% python3 -q
>>> import numpy as np
>>> np.set_printoptions(precision=1, suppress=True, linewidth=100, floatmode="fixed")
>>> K = np.array([[-18.0, 19.0, -13.0, 1.0],
...     [-39.0, 40.0, -25.0, 1.0],
...     [-24.0, 24.0, -15.0, 0.0],
...     [-45.0, 43.0, -31.0, 4.0]])
>>> proj = np.triu(np.array([[1, 2, 3, 2], [-3, 2, 0, -1], [-1, -1, -1, 3], [2, -3, -3, 3]]), 1) + np.eye(4)
>>> out = proj @ K @ np.linalg.inv(proj)
>>> out
array([[-258.0,  773.0,  604.0, -512.0],
       [   6.0,  -15.0,  -12.0,    6.0],
       [-159.0,  471.0,  369.0, -306.0],
       [ -45.0,  133.0,  104.0,  -85.0]])
>>> np.linalg.matrix_rank(out)
np.int64(4)
>>> f = np.array([2, 0])
>>> np.polyval(f, K[1])
array([-78.0,  80.0, -50.0,   2.0])
>>> np.cross(K[1, :3], K[3, :3])
array([-165.0,  -84.0,  123.0])
>>> np.correlate(K[1], K[3], "full")
array([ -156.0,  1369.0, -3017.0,  4254.0, -2906.0,  1168.0,   -45.0])
>>> np.array([np.convolve(row, f, "same") for row in K])
array([[-36.0,  38.0, -26.0,   2.0],
       [-78.0,  80.0, -50.0,   2.0],
       [-48.0,  48.0, -30.0,   0.0],
       [-90.0,  86.0, -62.0,   8.0]])
>>> Uu, sig, Vh = np.linalg.svd(K, full_matrices=False)
>>> np.round(Uu.T @ K @ Vh.T, 1) + 0
array([[104.0,   0.0,   0.0,   0.0],
       [  0.0,   3.4,   0.0,   0.0],
       [  0.0,   0.0,   1.1,   0.0],
       [  0.0,   0.0,   0.0,   0.4]])
>>> Uu.shape, sig.shape, Vh.shape
((4, 4), (4,), (4, 4))
>>> np.abs(Uu[:, 0]).round(6).argmax()
np.int64(3)
>>> np.allclose(Uu * sig @ Vh, K)
True
>>> np.round(Vh @ Vh.T, 1) + 0
array([[1.0, 0.0, 0.0, 0.0],
       [0.0, 1.0, 0.0, 0.0],
       [0.0, 0.0, 1.0, 0.0],
       [0.0, 0.0, 0.0, 1.0]])
>>> W0 = np.loadtxt("x.csv", delimiter=",")
>>> W0
array([[ 4.0,  5.0,  4.0, -8.0, -1.0,  8.0, -2.0,  6.0,  3.0,  7.0],
       [ 0.0, -5.0, -3.0, -2.0,  4.0, -1.0, -8.0,  9.0,  0.0,  8.0],
       [ 3.0,  5.0,  8.0, -5.0, -5.0, -6.0, -3.0,  2.0,  5.0,  3.0],
       [-9.0,  8.0, -6.0, -8.0,  8.0,  3.0,  2.0,  3.0,  9.0,  7.0],
       [ 6.0, -5.0,  6.0, -5.0, -1.0, -3.0, -1.0,  6.0,  5.0,  9.0],
       [-6.0,  8.0,  2.0,  9.0,  2.0,  3.0, -1.0,  5.0,  0.0,  3.0],
       [-1.0,  1.0,  3.0,  9.0,  3.0, -3.0,  6.0,  3.0,  6.0,  3.0],
       [ 0.0,  0.0,  0.0,  0.0,  0.0,  0.0,  0.0,  1.0,  1.0,  2.0],
       [ 0.0,  0.0,  0.0,  0.0,  0.0,  0.0,  0.0,  0.0, -1.0, -2.0],
       [ 0.0,  0.0,  0.0,  0.0,  0.0,  0.0,  0.0,  1.0, -3.0, -2.0]])
>>> rng = np.random.default_rng(334)
>>> out = W0 + rng.integers(-2, 3, (10, 6)) @ rng.integers(-2, 3, (6, 10))
>>> out
array([[  5.0,   9.0,   8.0, -10.0,   1.0,   7.0,  -3.0,   3.0,   4.0,   9.0],
       [ -3.0,   2.0,  -4.0,   1.0,   3.0,  -2.0,  -2.0,   8.0,  -1.0,  10.0],
       [  1.0,  13.0,   4.0, -11.0,  -1.0,  -8.0,   3.0,   0.0,  -1.0,   9.0],
       [-12.0,  -2.0,  -8.0,  -9.0,  12.0,   6.0,  -3.0,   4.0,  12.0,   6.0],
       [  9.0,  -6.0,   0.0,  -6.0,   0.0,  -5.0,   0.0,   6.0,  -3.0,   6.0],
       [-13.0,   4.0,  -5.0,   6.0,  16.0,   3.0,  -2.0,   0.0,  -3.0,   6.0],
       [ -3.0,  -5.0,  -1.0,  16.0,   7.0,  -2.0,   3.0,  -1.0,   3.0,  -5.0],
       [  3.0,   4.0,  -2.0,  -2.0,   2.0,  -5.0,   3.0,   2.0,  -2.0,   6.0],
       [  6.0,  -2.0,  -3.0,  -6.0,   4.0,  -3.0,  -3.0,  -1.0,  -8.0,  -3.0],
       [  3.0,   3.0,  -1.0,   3.0,  -1.0,  -6.0,   4.0,   5.0,  -2.0,   2.0]])
>>> np.abs(out - W0).sum(axis=1)
array([21.0, 26.0, 46.0, 33.0, 26.0, 47.0, 42.0, 29.0, 36.0, 30.0])
>>> out = W0 / np.sqrt((W0 ** 2).mean(axis=1, keepdims=True))
>>> np.linalg.matrix_rank(out) == np.linalg.matrix_rank(W0)
np.True_
>>> np.linalg.norm(out, axis=1)
array([3.2, 3.2, 3.2, 3.2, 3.2, 3.2, 3.2, 3.2, 3.2, 3.2])
>>> out[3]
array([-1.3,  1.2, -0.9, -1.2,  1.2,  0.4,  0.3,  0.4,  1.3,  1.0])
>>> np.linalg.matrix_rank(W0 - W0.mean(axis=1, keepdims=True))
np.int64(9)
>>> f = np.array([3, 3, 2])
>>> np.convolve(W0[2], f)
array([  9.0,  24.0,  45.0,  19.0, -14.0, -43.0, -37.0, -15.0,  15.0,  28.0,  19.0,   6.0])
>>> np.correlate(W0[2], W0[3], "full")
array([ 21.0,  62.0, 110.0,  58.0, -37.0, -47.0, -60.0, -50.0, -93.0,  13.0,  78.0, -33.0, 102.0,
        48.0,   2.0, -11.0,   4.0, -21.0, -27.0])
>>> np.polyval(f, W0[2])
array([ 38.0,  92.0, 218.0,  62.0,  62.0,  92.0,  20.0,  20.0,  92.0,  38.0])
>>> idx = rng.permutation(10)
>>> idx
array([4, 9, 8, 6, 1, 5, 0, 7, 3, 2])
>>> out = W0[idx][:, idx]
>>> out
array([[-1.0,  9.0,  5.0, -1.0, -5.0, -3.0,  6.0,  6.0, -5.0,  6.0],
       [ 0.0, -2.0, -3.0,  0.0,  0.0,  0.0,  0.0,  1.0,  0.0,  0.0],
       [ 0.0, -2.0, -1.0,  0.0,  0.0,  0.0,  0.0,  0.0,  0.0,  0.0],
       [ 3.0,  3.0,  6.0,  6.0,  1.0, -3.0, -1.0,  3.0,  9.0,  3.0],
       [ 4.0,  8.0,  0.0, -8.0, -5.0, -1.0,  0.0,  9.0, -2.0, -3.0],
       [ 2.0,  3.0,  0.0, -1.0,  8.0,  3.0, -6.0,  5.0,  9.0,  2.0],
       [-1.0,  7.0,  3.0, -2.0,  5.0,  8.0,  4.0,  6.0, -8.0,  4.0],
       [ 0.0,  2.0,  1.0,  0.0,  0.0,  0.0,  0.0,  1.0,  0.0,  0.0],
       [ 8.0,  7.0,  9.0,  2.0,  8.0,  3.0, -9.0,  3.0, -8.0, -6.0],
       [-5.0,  3.0,  5.0, -3.0,  5.0, -6.0,  3.0,  2.0, -5.0,  8.0]])
>>> np.diag(out)
array([-1.0, -2.0, -1.0,  6.0, -5.0,  3.0,  4.0,  1.0, -8.0,  8.0])
>>> np.allclose(out, W0)
False
>>> G = W0.T @ W0
>>> np.diag(G)
array([179.0, 229.0, 174.0, 344.0, 120.0, 137.0, 119.0, 202.0, 187.0, 282.0])
>>> np.allclose(G, G.T)
True
>>> np.linalg.eigvalsh(G)[::-1]
array([718.7, 480.2, 291.8, 235.2, 156.3,  79.1,   7.7,   3.3,   0.6,   0.1])
>>> G
array([[ 179.0, -116.0,  115.0,  -68.0, -112.0,  -46.0,  -41.0,    6.0,  -30.0,    7.0],
       [-116.0,  229.0,   16.0,  -13.0,   38.0,   75.0,   34.0,   32.0,   93.0,   48.0],
       [ 115.0,   16.0,  174.0,   -3.0,  -97.0,  -52.0,  -10.0,   50.0,   46.0,   55.0],
       [ -68.0,  -13.0,   -3.0,  344.0,   11.0,  -41.0,   81.0,  -58.0,  -92.0, -134.0],
       [-112.0,   38.0,  -97.0,   11.0,  120.0,   42.0,   18.0,   57.0,   57.0,   72.0],
       [ -46.0,   75.0,  -52.0,  -41.0,   42.0,  137.0,   -2.0,   24.0,  -12.0,   24.0],
       [ -41.0,   34.0,  -10.0,   81.0,   18.0,   -2.0,  119.0,  -77.0,   28.0,  -67.0],
       [   6.0,   32.0,   50.0,  -58.0,   57.0,   24.0,  -77.0,  202.0,  101.0,  219.0],
       [ -30.0,   93.0,   46.0,  -92.0,   57.0,  -12.0,   28.0,  101.0,  187.0,  172.0],
       [   7.0,   48.0,   55.0, -134.0,   72.0,   24.0,  -67.0,  219.0,  172.0,  282.0]])
>>> E = np.load("block0.npy")
>>> E
array([[-1,  2, -1, -2, -2],
       [-1, -1,  2, -1, -2],
       [ 0, -2, -1, -2,  2],
       [-1,  2,  2,  1, -1],
       [-2, -1,  2,  1,  0]])
>>> O, evecs = np.linalg.qr(E[:, :1])[0], np.linalg.qr(E[:, 1:])[0]
>>> sig = np.linalg.svd(O.T @ evecs, compute_uv=False)
>>> sig
array([0.8])
>>> (sig > 0.9).sum()
np.int64(0)
>>> np.round(np.linalg.norm(O @ O.T - evecs @ evecs.T, 2), 1)
np.float64(1.0)
>>> G = E.T @ E
>>> np.linalg.matrix_rank(G)
np.int64(5)
>>> (E @ E.T).shape
(5, 5)
>>> np.allclose(G, G.T)
True
>>> np.linalg.svd(E, compute_uv=False) ** 2
array([27.2, 16.8, 11.7,  2.6,  0.8])
>>> np.linalg.eigvalsh(G)[::-1]
array([27.2, 16.8, 11.7,  2.6,  0.8])
>>> f, g = E[2], E[1]
>>> f @ f
np.int64(13)
>>> f @ g
np.int64(-2)
>>> p = (f @ g) / (f @ f) * f
>>> np.outer(f, g)
array([[ 0,  0,  0,  0,  0],
       [ 2,  2, -4,  2,  4],
       [ 1,  1, -2,  1,  2],
       [ 2,  2, -4,  2,  4],
       [-2, -2,  4, -2, -4]])
>>> (g - p) @ f
np.float64(0.0)
>>> np.round(np.linalg.norm(f + g) ** 2 + np.linalg.norm(f - g) ** 2, 1)
np.float64(48.0)
>>> p
array([-0.0,  0.3,  0.2,  0.3, -0.3])
